% python3 -q
>>> import numpy as np
>>> import numpy.linalg as la
>>> np.set_printoptions(precision=2, suppress=True, linewidth=200, legacy="1.25")
>>> W0 = np.diag(np.array([1, 1, -2, -1, -1, 3, 0]))
>>> print(W0)
[[ 1  0  0  0  0  0  0]
 [ 0  1  0  0  0  0  0]
 [ 0  0 -2  0  0  0  0]
 [ 0  0  0 -1  0  0  0]
 [ 0  0  0  0 -1  0  0]
 [ 0  0  0  0  0  3  0]
 [ 0  0  0  0  0  0  0]]
>>> gram = W0.T @ W0
>>> print(gram)
[[1 0 0 0 0 0 0]
 [0 1 0 0 0 0 0]
 [0 0 4 0 0 0 0]
 [0 0 0 1 0 0 0]
 [0 0 0 0 1 0 0]
 [0 0 0 0 0 9 0]
 [0 0 0 0 0 0 0]]
>>> print(la.svd(W0, compute_uv=False) ** 2)
[9. 4. 1. 1. 1. 1. 0.]
>>> print(np.abs(np.diag(la.qr(W0)[1])) > 1e-9)
[ True  True  True  True  True  True False]
>>> print(np.allclose(W0[:-1].T @ la.lstsq(W0[:-1].T, W0[-1])[0], W0[-1]))
True
>>> print(np.unique(W0.round(6), axis=0).shape)
(7, 7)
>>> print(np.round(np.trace(la.pinv(W0) @ W0), 2))
6.0
>>> rank = la.matrix_rank(W0)
>>> print(rank)
6
>>> null = la.svd(W0)[2][rank:].T
>>> print([int(la.matrix_rank(np.delete(W0, i, axis=0))) for i in range(7)])
[5, 5, 5, 5, 5, 5, 6]
>>> print([int(la.matrix_rank(W0[:i])) for i in range(1, len(W0) + 1)])
[1, 2, 3, 4, 5, 6, 6]
>>> print(W0 @ null)
[[0.]
 [0.]
 [0.]
 [0.]
 [0.]
 [0.]
 [0.]]
>>> print(null.shape)
(7, 1)
>>> Z = np.array([[1, 1, 2, 0, 1], [1, 2, 2, 0, 1]])
>>> F = np.repeat(Z, 36 // 2, axis=0)
>>> rng = np.random.default_rng(36)
>>> F = F + 0.1 * rng.normal(size=F.shape)
>>> print(F)
[[ 0.89  0.97  1.97 -0.02  1.11]
 [ 1.01  1.04  2.   -0.09  1.02]
 [ 1.07  1.01  1.95 -0.12  1.16]
 [ 0.92  0.92  1.87  0.03  1.01]
 [ 0.92  0.98  2.02 -0.04  0.9 ]
 [ 0.97  1.02  1.9  -0.06  1.06]
 [ 1.11  1.08  2.03  0.11  0.96]
 [ 0.99  0.98  2.09 -0.08  0.95]
 [ 1.16  0.95  1.82  0.07  1.1 ]
 [ 0.91  0.91  1.94  0.01  1.12]
 [ 1.1   0.87  2.14 -0.08  1.03]
 [ 0.99  0.96  1.89  0.21  1.  ]
 [ 1.14  0.93  2.06 -0.05  1.04]
 [ 1.1   0.92  1.99  0.04  1.11]
 [ 1.1   0.95  1.9  -0.02  1.08]
 [ 1.1   0.87  1.81 -0.05  1.03]
 [ 1.12  0.92  1.98  0.1   0.93]
 [ 1.09  1.16  2.11  0.18  0.98]
 [ 0.86  2.16  2.08  0.14  1.03]
 [ 0.9   1.97  1.98 -0.06  1.03]
 [ 1.04  1.96  1.84 -0.22  1.  ]
 [ 1.    1.93  2.16 -0.06  1.07]
 [ 1.06  1.94  2.13  0.05  1.04]
 [ 0.88  1.93  1.9  -0.01  1.01]
 [ 1.08  1.85  2.03  0.02  1.08]
 [ 0.76  2.06  1.88 -0.01  0.95]
 [ 0.92  2.1   2.08  0.12  1.03]
 [ 0.87  2.08  2.05  0.16  1.03]
 [ 0.95  2.05  1.91 -0.01  1.  ]
 [ 1.05  2.01  1.95  0.06  1.12]
 [ 1.1   2.09  2.02  0.11  0.97]
 [ 0.85  1.98  2.13 -0.15  0.77]
 [ 1.16  1.87  2.06 -0.07  1.09]
 [ 0.89  1.91  2.03 -0.01  1.07]
 [ 1.17  1.96  2.   -0.01  0.96]
 [ 1.08  1.97  2.05  0.15  0.89]]
>>> vec = np.array([2, -1, -2, 2, 1])
>>> rhs = F @ vec
>>> print(la.lstsq(F, rhs)[0])
[ 2. -1. -2.  2.  1.]
>>> rhs = rhs + 0.1 * rng.normal(size=36)
>>> print(rhs)
[-2.09 -2.17 -1.85 -1.61 -2.27 -1.89 -1.75 -2.15 -1.27 -1.99 -2.09 -1.19 -1.86 -1.46 -1.61 -1.35 -1.54 -1.81 -3.32 -3.27 -3.01 -3.49 -2.95 -2.92 -2.67 -3.23 -3.1  -3.18 -2.92 -2.62 -2.64 -4.19 -2.78
 -3.37 -2.74 -2.81]
>>> b, *_ = la.lstsq(F, rhs)
>>> print(b)
[ 1.91 -1.04 -1.86  2.1   0.86]
>>> print([round(float(la.norm(la.solve(F.T @ F + lam * np.eye(5), F.T @ rhs))), 2) for lam in (0, 1, 10, 100)])
[3.65, 1.46, 0.93, 0.65]
>>> u = np.array([-9, 2])
>>> print(np.convolve(F[31], u))
[ -7.66 -16.12 -15.19   5.63  -7.27   1.55]
>>> print(np.correlate(F[31], F[10], "full"))
[0.87 1.97 3.86 4.67 8.02 3.63 3.86 0.5  0.85]
>>> print(np.cross(F[31, :3], F[10, :3]))
[ 2.4   0.51 -1.43]
>>> X = np.array([[3.0, 1.0, 0.0], [0.0, 3.0, 1.0], [0.0, 0.0, 3.0]])
>>> print(X)
[[3. 1. 0.]
 [0. 3. 1.]
 [0. 0. 3.]]
>>> # triangular: eigenvalues sit on the diagonal
>>> vec = np.array([4, 1, 7])
>>> rhs = X @ vec
>>> b, lr = np.zeros(3), 1 / la.norm(X, 2) ** 2
>>> for i in range(6):
...     b -= lr * X.T @ (X @ b - rhs)
...     if i % 2 == 0: print(i, round(la.norm(X @ b - rhs), 2))
... 
0 7.14
2 2.55
4 0.95
>>> print(b)
[3.86 1.17 6.89]
>>> out = X / la.norm(X, axis=1, keepdims=True)
>>> gram = out @ out.T
>>> print(gram)
[[1.   0.3  0.  ]
 [0.3  1.   0.32]
 [0.   0.32 1.  ]]
>>> print((np.abs(gram) > 0.9).astype(int))
[[1 0 0]
 [0 1 0]
 [0 0 1]]
>>> print(round(float(np.degrees(np.arccos(np.clip(gram[0, 1], -1, 1)))), 2))
72.54
>>> W1 = np.array([[1, 3, 2, 0, 0], [0, 0, 2, 1, 1], [0, 2, 0, 1, 2]])
>>> b = np.array([-3, -2, -5, -4, 0])
>>> hid = np.maximum(X @ W1 + b, 0)
>>> print((hid > 0).mean(axis=0))
[0.   0.67 0.67 0.   1.  ]
>>> Z = np.array([[1, 2], [3, 3], [-3, -2], [3, -1], [-3, 1]])
>>> print(W1 @ Z)
[[ 4  7]
 [-6 -4]
 [ 3  7]]
>>> q = X.astype(float).copy()
>>> for j in range(3):
...     q[:, j] -= q[:, :j] @ (q[:, :j].T @ q[:, j])
...     q[:, j] /= la.norm(q[:, j])
... 
>>> print(q.T @ q)
[[1. 0. 0.]
 [0. 1. 0.]
 [0. 0. 1.]]
>>> feats = np.load("layer8.npy")
>>> print(feats)
[[4. 1. 0. 0. 0. 0. 0. 0. 0. 0.]
 [0. 4. 1. 0. 0. 0. 0. 0. 0. 0.]
 [0. 0. 4. 1. 0. 0. 0. 0. 0. 0.]
 [0. 0. 0. 4. 1. 0. 0. 0. 0. 0.]
 [0. 0. 0. 0. 4. 1. 0. 0. 0. 0.]
 [0. 0. 0. 0. 0. 4. 1. 0. 0. 0.]
 [0. 0. 0. 0. 0. 0. 4. 1. 0. 0.]
 [0. 0. 0. 0. 0. 0. 0. 4. 1. 0.]
 [0. 0. 0. 0. 0. 0. 0. 0. 4. 1.]
 [0. 0. 0. 0. 0. 0. 0. 0. 0. 4.]]
>>> # triangular: eigenvalues sit on the diagonal
>>> q, R = la.qr(feats)
>>> print(np.allclose(R.T @ R, feats.T @ feats))
True
>>> print(R)
[[4. 1. 0. 0. 0. 0. 0. 0. 0. 0.]
 [0. 4. 1. 0. 0. 0. 0. 0. 0. 0.]
 [0. 0. 4. 1. 0. 0. 0. 0. 0. 0.]
 [0. 0. 0. 4. 1. 0. 0. 0. 0. 0.]
 [0. 0. 0. 0. 4. 1. 0. 0. 0. 0.]
 [0. 0. 0. 0. 0. 4. 1. 0. 0. 0.]
 [0. 0. 0. 0. 0. 0. 4. 1. 0. 0.]
 [0. 0. 0. 0. 0. 0. 0. 4. 1. 0.]
 [0. 0. 0. 0. 0. 0. 0. 0. 4. 1.]
 [0. 0. 0. 0. 0. 0. 0. 0. 0. 4.]]
>>> print(q)
[[ 1.  0.  0.  0.  0.  0.  0.  0.  0.  0.]
 [-0.  1.  0.  0.  0.  0.  0.  0.  0.  0.]
 [-0. -0.  1.  0.  0.  0.  0.  0.  0.  0.]
 [-0. -0. -0.  1.  0.  0.  0.  0.  0.  0.]
 [-0. -0. -0. -0.  1.  0.  0.  0.  0.  0.]
 [-0. -0. -0. -0. -0.  1.  0.  0.  0.  0.]
 [-0. -0. -0. -0. -0. -0.  1.  0.  0.  0.]
 [-0. -0. -0. -0. -0. -0. -0.  1.  0.  0.]
 [-0. -0. -0. -0. -0. -0. -0. -0.  1.  0.]
 [-0. -0. -0. -0. -0. -0. -0. -0. -0.  1.]]
>>> out = feats + rng.integers(-2, 3, (10, 7)) @ rng.integers(-2, 3, (7, 10))
>>> print(out)
[[  9.  -3.   5.   4.   5.  -6.  -6.  -1.   2.  -4.]
 [  3.  10.  -2.   5.   2.   0.   3.  -5.   9.   2.]
 [  3.   0.   0.  10.   4.  -2.   7.  -7.   6.   5.]
 [  8.  -5.   1.   2.  -3.  10.   6.  -2.  -1.   5.]
 [ -1.   4.   1.  -4.  -2.   7.   1.   6.   0.  -6.]
 [  0.   6.   5.  -5.  -6.   4.  -1.   5.   0.  -3.]
 [ -4.  -6.  -3.   4.  -4.   2.   2.   7.  -4.  -5.]
 [ -4.   6.   7.  -7.   3.  -8.  -6.   8.  -1.  -7.]
 [  6.  -4.   0.  13.  11. -10.  -3.  -8.  12.   1.]
 [  3.  -1.  -4.   6.   3.   0.   6.  -7.   4.  11.]]
>>> print(np.round(la.svd(out - feats, compute_uv=False), 2) + 0)
[36.54 26.46 16.34 12.68 10.77  3.99  3.62  0.    0.    0.  ]
>>> print(np.abs(out - feats).sum(axis=1))
[42. 38. 47. 44. 35. 32. 40. 54. 63. 41.]
